% python3 -q
>>> import numpy as np
>>> from numpy import linalg as LA
>>> np.set_printoptions(precision=2, suppress=True, linewidth=100)
>>> feats = np.load("m.npy")
>>> print(feats)
[[0.3 1.  2.  3.  0.  2. ]
 [1.  2.3 1.  1.  2.  0. ]
 [1.  0.  0.3 2.  0.  1. ]
 [2.  2.  0.  0.3 1.  1. ]
 [3.  1.  0.  3.  2.3 1. ]
 [0.  1.  2.  3.  0.  2.3]]
>>> x = np.array([-1, 2, 2, -2, 0, 1])
>>> a = np.maximum(feats @ x, 0)
>>> print(np.maximum(feats @ x, 0) - np.maximum(-feats @ x, 0))
[ 1.7  3.6 -3.4  2.4 -6.   2.3]
>>> print(feats.T @ a)
[ 8.91 17.08 11.6  16.32  9.6  11.09]
>>> print(feats * (a > 1e-9)[:, None])
[[0.3 1.  2.  3.  0.  2. ]
 [1.  2.3 1.  1.  2.  0. ]
 [0.  0.  0.  0.  0.  0. ]
 [2.  2.  0.  0.3 1.  1. ]
 [0.  0.  0.  0.  0.  0. ]
 [0.  1.  2.  3.  0.  2.3]]
>>> print(np.maximum(feats @ (3 * x), 0))
[ 5.1 10.8  0.   7.2  0.   6.9]
>>> rng = np.random.default_rng(933595)
>>> lab = rng.permutation(6)
>>> B = feats[:, lab] * rng.choice([-1, 1], 6)
>>> print(B)
[[ 3.  -2.   0.3  1.  -0.   2. ]
 [ 1.  -0.   1.   2.3 -2.   1. ]
 [ 2.  -1.   1.   0.  -0.   0.3]
 [ 0.3 -1.   2.   2.  -1.   0. ]
 [ 3.  -1.   3.   1.  -2.3  0. ]
 [ 3.  -2.3  0.   1.  -0.   2. ]]
>>> Uu, _, VT = LA.svd(feats.T @ B)
>>> print(lab)
[3 5 0 1 4 2]
>>> print(np.round(Uu @ VT, 2) + 0)
[[ 0.  0.  1.  0.  0.  0.]
 [ 0.  0.  0.  1.  0.  0.]
 [ 0.  0.  0.  0.  0.  1.]
 [ 1.  0.  0.  0.  0.  0.]
 [ 0.  0.  0.  0. -1.  0.]
 [ 0. -1.  0.  0.  0.  0.]]
>>> print(np.round(LA.lstsq(feats, B)[0], 2) + 0)
[[ 0.  0.  1.  0.  0.  0.]
 [ 0.  0.  0.  1.  0.  0.]
 [ 0.  0.  0.  0.  0.  1.]
 [ 1.  0.  0.  0.  0.  0.]
 [ 0.  0.  0.  0. -1.  0.]
 [ 0. -1.  0.  0.  0.  0.]]
>>> Q, _ = LA.qr(np.array([[-0.7, 0.5, -1.6, 0.1, 0.6, -1.4, -0.8, 0.9, -0.7, -0.7],
...     [0.8, 0.2, -0.1, -2.1, 0.3, 0.3, 2.3, 0.1, -2.1, -0.8],
...     [0.5, -1.3, -1.0, 0.9, 1.1, -1.2, -0.1, -0.5, 0.1, -1.3],
...     [-0.3, 0.1, -0.1, 1.4, 0.0, -0.2, 0.1, -0.1, -0.5, 1.4],
...     [-1.1, -0.2, 0.3, -0.4, 0.6, -1.8, 1.4, -2.0, 1.1, 0.4],
...     [0.1, -0.2, 0.7, 0.5, 0.8, -0.6, -1.1, 0.0, -0.3, -0.6],
...     [-1.6, -0.8, 1.8, -0.7, -0.3, 0.3, -1.7, -1.3, 0.1, -0.4],
...     [-0.8, 1.3, 0.2, -0.1, -2.0, -0.1, -0.4, 1.2, 1.5, -0.2],
...     [0.1, 0.8, -0.3, 0.2, 0.2, 0.9, -0.6, -0.3, -0.6, 0.1],
...     [0.3, -0.2, 1.6, -0.2, -1.3, 2.0, 0.8, 1.1, 1.5, 1.3]]))
>>> A = Q[:, :10]
>>> print(A.round(2) + 0)
[[-0.29 -0.2  -0.58  0.14 -0.03  0.19 -0.1   0.67 -0.13  0.08]
 [ 0.33 -0.11  0.1   0.73 -0.13 -0.1   0.15  0.14  0.42  0.3 ]
 [ 0.2   0.56 -0.41 -0.12  0.26 -0.14 -0.07 -0.11 -0.02  0.59]
 [-0.12 -0.04 -0.06 -0.5  -0.08  0.03  0.49  0.17  0.66  0.08]
 [-0.45  0.12 -0.07  0.19 -0.29 -0.42  0.57 -0.14 -0.35  0.09]
 [ 0.04  0.09  0.23 -0.25 -0.61 -0.42 -0.45  0.3   0.02  0.19]
 [-0.65  0.4   0.3   0.22  0.01  0.34 -0.25 -0.04  0.26  0.14]
 [-0.33 -0.55  0.1  -0.07  0.46 -0.41 -0.2  -0.12  0.09  0.36]
 [ 0.04 -0.36  0.   -0.12 -0.39  0.52  0.05 -0.33 -0.2   0.53]
 [ 0.12  0.08  0.56 -0.11  0.29  0.13  0.3   0.51 -0.36  0.27]]
>>> # columns are unit length and at right angles
>>> print(np.round(LA.pinv(A), 2) + 0)
[[-0.29  0.33  0.2  -0.12 -0.45  0.04 -0.65 -0.33  0.04  0.12]
 [-0.2  -0.11  0.56 -0.04  0.12  0.09  0.4  -0.55 -0.36  0.08]
 [-0.58  0.1  -0.41 -0.06 -0.07  0.23  0.3   0.1   0.    0.56]
 [ 0.14  0.73 -0.12 -0.5   0.19 -0.25  0.22 -0.07 -0.12 -0.11]
 [-0.03 -0.13  0.26 -0.08 -0.29 -0.61  0.01  0.46 -0.39  0.29]
 [ 0.19 -0.1  -0.14  0.03 -0.42 -0.42  0.34 -0.41  0.52  0.13]
 [-0.1   0.15 -0.07  0.49  0.57 -0.45 -0.25 -0.2   0.05  0.3 ]
 [ 0.67  0.14 -0.11  0.17 -0.14  0.3  -0.04 -0.12 -0.33  0.51]
 [-0.13  0.42 -0.02  0.66 -0.35  0.02  0.26  0.09 -0.2  -0.36]
 [ 0.08  0.3   0.59  0.08  0.09  0.19  0.14  0.36  0.53  0.27]]
>>> print(np.round(A.T @ A, 2) + 0)
[[1. 0. 0. 0. 0. 0. 0. 0. 0. 0.]
 [0. 1. 0. 0. 0. 0. 0. 0. 0. 0.]
 [0. 0. 1. 0. 0. 0. 0. 0. 0. 0.]
 [0. 0. 0. 1. 0. 0. 0. 0. 0. 0.]
 [0. 0. 0. 0. 1. 0. 0. 0. 0. 0.]
 [0. 0. 0. 0. 0. 1. 0. 0. 0. 0.]
 [0. 0. 0. 0. 0. 0. 1. 0. 0. 0.]
 [0. 0. 0. 0. 0. 0. 0. 1. 0. 0.]
 [0. 0. 0. 0. 0. 0. 0. 0. 1. 0.]
 [0. 0. 0. 0. 0. 0. 0. 0. 0. 1.]]
